In [1]: import numpy as np

In [2]: np.set_printoptions(suppress=True, linewidth=200)

In [3]: A = np.array([[0, 1, 1, 0, 0, 1],
   ...:     [1, 0, 1, 1, 0, 1],
   ...:     [1, 1, 0, 1, 1, 1],
   ...:     [0, 1, 1, 0, 0, 1],
   ...:     [0, 0, 1, 0, 0, 1],
   ...:     [1, 1, 1, 1, 1, 0]])

In [4]: print(A)
[[0 1 1 0 0 1]
 [1 0 1 1 0 1]
 [1 1 0 1 1 1]
 [0 1 1 0 0 1]
 [0 0 1 0 0 1]
 [1 1 1 1 1 0]]

In [5]: print(np.all(np.linalg.eigvalsh(A) > 0))
False

In [6]: print(A @ A)
[[3 2 2 3 2 2]
 [2 4 3 2 2 3]
 [2 3 5 2 1 4]
 [3 2 2 3 2 2]
 [2 2 1 2 2 1]
 [2 3 4 2 1 5]]

In [7]: print(np.trace(A @ A @ A) // 6)
8

In [8]: Lm = np.diag(A.sum(axis=1)) - A

In [9]: print(Lm)
[[ 3 -1 -1  0  0 -1]
 [-1  4 -1 -1  0 -1]
 [-1 -1  5 -1 -1 -1]
 [ 0 -1 -1  3  0 -1]
 [ 0  0 -1  0  2 -1]
 [-1 -1 -1 -1 -1  5]]

In [10]: print(Lm @ np.ones(6))
[0. 0. 0. 0. 0. 0.]

In [11]: print((A + A.T) / 2)
[[0. 1. 1. 0. 0. 1.]
 [1. 0. 1. 1. 0. 1.]
 [1. 1. 0. 1. 1. 1.]
 [0. 1. 1. 0. 0. 1.]
 [0. 0. 1. 0. 0. 1.]
 [1. 1. 1. 1. 1. 0.]]

In [12]: print(A @ A)
[[3 2 2 3 2 2]
 [2 4 3 2 2 3]
 [2 3 5 2 1 4]
 [3 2 2 3 2 2]
 [2 2 1 2 2 1]
 [2 3 4 2 1 5]]

In [13]: print(np.allclose(A @ A.T, A.T @ A))
True

In [14]: X = np.load("w.npy")

In [15]: print(X.round(1) + 0)
[[ -2.8  -2.8  15.9 -21.6]
 [ -2.6  -2.6  15.3 -20.9]
 [ -1.4  -1.4  10.8 -15.9]
 [  0.7   0.7   2.8  -6.5]
 [  0.7   0.7   2.7  -6.3]
 [  0.9   0.9   1.7  -5. ]
 [  1.1   1.1   0.   -2.4]
 [  0.8   0.8  -0.6  -0.7]
 [  0.3   0.3  -0.3  -0.1]
 [ -1.1  -1.1   0.    2.4]
 [ -1.1  -1.1  -0.4   3.1]
 [  0.    0.   -5.8  10.1]
 [  1.3   1.3 -10.7  15.7]
 [  3.2   3.2 -17.3  23. ]
 [  3.3   3.3 -17.6  23.4]]

In [16]: dist = np.linalg.norm(X[:, None] - X[None], axis=-1)

In [17]: print(dist[:5, :5].round(1))
[[ 0.   1.   7.9 20.6 20.8]
 [ 1.   0.   6.9 19.6 19.9]
 [ 7.9  6.9  0.  12.7 12.9]
 [20.6 19.6 12.7  0.   0.2]
 [20.8 19.9 12.9  0.2  0. ]]

In [18]: print(np.flatnonzero(dist[12] < dist.mean() / 2))
[11 12]

In [19]: print(np.linalg.matrix_rank(dist ** 2))
4

In [20]: print(np.unravel_index(dist.round(6).argmax(), dist.shape))
(np.int64(0), np.int64(14))

In [21]: print(dist.mean(axis=1).argmax())
14

In [22]: u = np.array([-2, 1, -1])

In [23]: print(np.round(np.polyval(u, X[5]), 1))
[ -1.7  -1.7  -5.3 -56.5]

In [24]: print(np.round(np.cross(X[5, :3], X[13, :3]), 1))
[-20.8  20.8   0. ]

In [25]: m1 = np.load("run9.npy")

In [26]: print(m1)
[[ 1 -1 -1  1 -1  1  1 -1]
 [ 1  1  1  1  1  1  1  1]
 [ 1 -1  1 -1  1 -1  1 -1]]

In [27]: Y = m1 / np.sqrt((m1 ** 2).mean(axis=1, keepdims=True))

In [28]: print(np.round(np.linalg.norm(Y, axis=1), 1))
[2.8 2.8 2.8]

In [29]: W1 = np.array([[-3, -1, -3, -2],
    ...:     [-3, 0, 2, 3],
    ...:     [3, 1, -2, 3],
    ...:     [2, 0, 0, -3],
    ...:     [3, -3, 0, 2],
    ...:     [2, -3, -3, 3],
    ...:     [3, -3, -1, 3],
    ...:     [-1, -3, -1, -2]])

In [30]: c = np.array([2, 4, 3, 1])

In [31]: H = np.maximum(m1 @ W1 + c, 0)

In [32]: print(np.round((H > 0).mean(axis=0), 1))
[1.  0.7 0.  0.7]

In [33]: print((H > 0).astype(int))
[[1 1 0 0]
 [1 0 0 1]
 [1 1 0 1]]

In [34]: print(np.linalg.matrix_rank(H))
3

In [35]: Z = np.array([[1, 3, 0], [2, 1, -1], [1, -2, -1], [0, -2, -3]])

In [36]: print(W1 @ Z)
[[ -8   0  10]
 [ -1 -19 -11]
 [  3   8  -8]
 [  2  12   9]
 [ -3   2  -3]
 [ -7   3  -3]
 [ -4   2  -5]
 [ -8   0  10]]

In [37]: print((H @ Z).round(6).argmax(axis=1))
[1 0 0]

In [38]: def softmax(z):
    ...:     e = np.exp(z - z.max(axis=-1, keepdims=True))
    ...:     return e / e.sum(axis=-1, keepdims=True)
    ...: 

In [39]: print(np.round(softmax(10 * m1[2]), 1) + 0)
[0.2 0.  0.2 0.  0.2 0.  0.2 0. ]

In [40]: print(np.round(softmax(m1[2]), 1) + 0)
[0.2 0.  0.2 0.  0.2 0.  0.2 0. ]

In [41]: print(np.round(softmax(m1).sum(axis=1), 1))
[1. 1. 1.]

In [42]: scores = m1 @ m1.T / np.sqrt(8)

In [43]: print(np.round(softmax(scores)[2] @ m1, 1))
[ 1.  -0.9  0.9 -0.8  0.9 -0.8  1.  -0.9]

In [44]: print(np.round(softmax(scores), 1))
[[0.9 0.1 0.1]
 [0.1 0.9 0.1]
 [0.1 0.1 0.9]]

In [45]: print(softmax(scores).round(6).argmax(axis=1))
[0 1 2]

In [46]: rng = np.random.default_rng(634)

In [47]: Y = m1 + rng.integers(-2, 3, (3, 1)) @ rng.integers(-2, 3, (1, 8))

In [48]: print(Y)
[[ 1 -2  1  0 -2  2  0 -2]
 [ 1  3 -3  3  3 -1  3  3]
 [ 1  1 -3  1  3 -3  3  1]]

In [49]: print(np.round(np.linalg.svd(Y - m1, compute_uv=False), 1) + 0)
[9.5 0.  0. ]

In [50]: print(Y - m1)
[[ 0 -1  2 -1 -1  1 -1 -1]
 [ 0  2 -4  2  2 -2  2  2]
 [ 0  2 -4  2  2 -2  2  2]]

In [51]: print(np.linalg.matrix_rank(Y - m1, tol=1e-8))
1
